% ipython --no-banner

In [1]: import numpy as np

In [2]: import numpy.linalg as la

In [3]: np.set_printoptions(suppress=True, linewidth=120)

In [4]: feats = np.load("data.npy")

In [5]: print(feats)
[[ 0.  0.  2.  0.  0.  1.  2.  1.  1.  1.  4.]
 [ 2.  0.  1.  1.  0.  2.  1.  2.  2.  0.  4.]
 [ 1.  0.  0.  1.  0.  2.  0.  2.  2.  1.  1.]
 [ 1.  1.  2.  0.  2.  0.  0.  2.  0.  2. -1.]
 [ 0.  0.  1.  1.  1.  0.  0.  0.  1.  1. -5.]
 [ 0.  1.  0.  0.  0.  2.  2.  0.  2.  0. -4.]
 [ 2.  0.  0.  0.  0.  2.  0.  2.  0.  1.  0.]
 [ 0.  1.  0.  2.  1.  2.  0.  0.  0.  0. -2.]
 [ 0.  2.  0.  2.  1.  1.  1.  0.  2.  0. -3.]
 [ 1.  2.  1.  0.  0.  1.  1.  1.  2.  2. -1.]
 [ 0.  0.  0.  0.  0.  0.  0.  0.  0.  0.  8.]]

In [6]: print(np.round(la.det(feats), 1))
5048.0

In [7]: print(feats @ feats)
[[  7.   6.   1.   6.   2.  14.   4.   9.  10.   6.  24.]
 [  4.   9.   6.   9.   6.  16.  10.   8.  12.   6.  22.]
 [  2.  11.   5.   8.   6.  12.   9.   4.  11.   5.  -8.]
 [  6.   6.   7.   9.   4.  13.   5.   9.  13.   9. -14.]
 [  3.   5.   4.   4.   4.   4.   2.   5.   7.   6. -49.]
 [  6.   6.   1.   5.   2.  12.   7.   6.  10.   2. -42.]
 [  1.   6.   5.   4.   2.  11.   9.   3.   8.   4.  -5.]
 [  4.   4.   6.   2.   5.   6.   5.   6.   7.   5. -27.]
 [  8.   7.   7.   7.   7.  10.   6.  10.  11.   6. -33.]
 [  9.  10.   6.   9.   3.  17.  10.  11.  17.   7.  -9.]
 [  0.   0.   0.   0.   0.   0.   0.   0.   0.   0.  64.]]

In [8]: print((feats + feats.T) / 2)
[[ 0.   1.   1.5  0.5  0.   0.5  2.   0.5  0.5  1.   2. ]
 [ 1.   0.   0.5  1.   0.   1.5  0.5  1.5  2.   1.   2. ]
 [ 1.5  0.5  0.   1.5  0.5  1.   0.   1.   1.   1.   0.5]
 [ 0.5  1.   1.5  0.   1.5  0.   0.   2.   1.   1.  -0.5]
 [ 0.   0.   0.5  1.5  1.   0.   0.   0.5  1.   0.5 -2.5]
 [ 0.5  1.5  1.   0.   0.   2.   2.   1.   1.5  0.5 -2. ]
 [ 2.   0.5  0.   0.   0.   2.   0.   1.   0.5  1.   0. ]
 [ 0.5  1.5  1.   2.   0.5  1.   1.   0.   0.   0.5 -1. ]
 [ 0.5  2.   1.   1.   1.   1.5  0.5  0.   2.   1.  -1.5]
 [ 1.   1.   1.   1.   0.5  0.5  1.   0.5  1.   2.  -0.5]
 [ 2.   2.   0.5 -0.5 -2.5 -2.   0.  -1.  -1.5 -0.5  8. ]]

In [9]: print(np.allclose(feats @ feats.T, feats.T @ feats))
False

In [10]: x0 = np.array([-1, 5, 0, 3, -3, -3, -2, 4, 2, -3, 0])

In [11]: target = feats @ x0

In [12]: print(target)
[-4.  5.  5.  0. -1. -1. -3.  2. 12.  6.  0.]

In [13]: print(np.round(la.solve(feats, target + feats[:, 6]), 1) + 0)
[-1.  5.  0.  3. -3. -3. -1.  4.  2. -3.  0.]

In [14]: print(np.round(la.solve(feats.T, feats[6]), 1) + 0)
[0. 0. 0. 0. 0. 0. 1. 0. 0. 0. 0.]

In [15]: out = np.array([[-1, 3, 1],
    ...:     [-3, 3, 1],
    ...:     [1, 0, -1],
    ...:     [3, -2, -2],
    ...:     [1, -3, -2],
    ...:     [-2, 2, -1],
    ...:     [3, 2, -2],
    ...:     [-1, 3, 0],
    ...:     [-1, 0, 2]])

In [16]: W2 = np.array([[3, 2, 0, 7, 8, 9, 1, 9, 5, 9],
    ...:     [4, 9, 1, 6, 5, 6, 4, 4, 6, 8],
    ...:     [1, 0, 1, 0, 2, 3, 9, 5, 7, 6]])

In [17]: X = out @ W2

In [18]: print(X)
[[ 10  25   4  11   9  12  20   8  20  21]
 [  4  21   4  -3  -7  -6  18 -10  10   3]
 [  2   2  -1   7   6   6  -8   4  -2   3]
 [ -1 -12  -4   9  10   9 -23   9 -11  -1]
 [-11 -25  -5 -11 -11 -15 -29 -13 -27 -27]
 [  1  14   1  -2  -8  -9  -3 -15  -5  -8]
 [ 15  24   0  33  30  33  -7  25  13  31]
 [  9  25   3  11   7   9  11   3  13  15]
 [ -1  -2   2  -7  -4  -3  17   1   9   3]]

In [19]: print(np.allclose(X[:-1].T @ la.lstsq(X[:-1].T, X[-1])[0], X[-1]))
True

In [20]: print(la.lstsq(X[:-1].T, X[-1])[2])
3

In [21]: m1 = np.tril(np.array([[-2, 2, 1, -1, -3],
    ...:     [-2, -2, -1, 2, 1],
    ...:     [-2, 1, 2, -1, -3],
    ...:     [0, 3, -3, 1, 3],
    ...:     [-3, 1, 1, 1, 0]]), -1) + np.eye(5, dtype=int)

In [22]: print(m1)
[[ 1  0  0  0  0]
 [-2  1  0  0  0]
 [-2  1  1  0  0]
 [ 0  3 -3  1  0]
 [-3  1  1  1  1]]

In [23]: u = np.array([2, -2, -2, -2, -2])

In [24]: out = m1 + np.outer(u, np.eye(5)[2])

In [25]: print(np.round(la.det(out) / la.det(m1), 1), np.round(1 + la.solve(m1, u)[2], 1))
1.0 1.0

In [26]: print(out)
[[ 1.  0.  2.  0.  0.]
 [-2.  1. -2.  0.  0.]
 [-2.  1. -1.  0.  0.]
 [ 0.  3. -5.  1.  0.]
 [-3.  1. -1.  1.  1.]]

In [27]: print(la.matrix_rank(out - m1))
1

In [28]: print(la.matrix_rank(la.inv(out) - la.inv(m1), tol=1e-8))
1
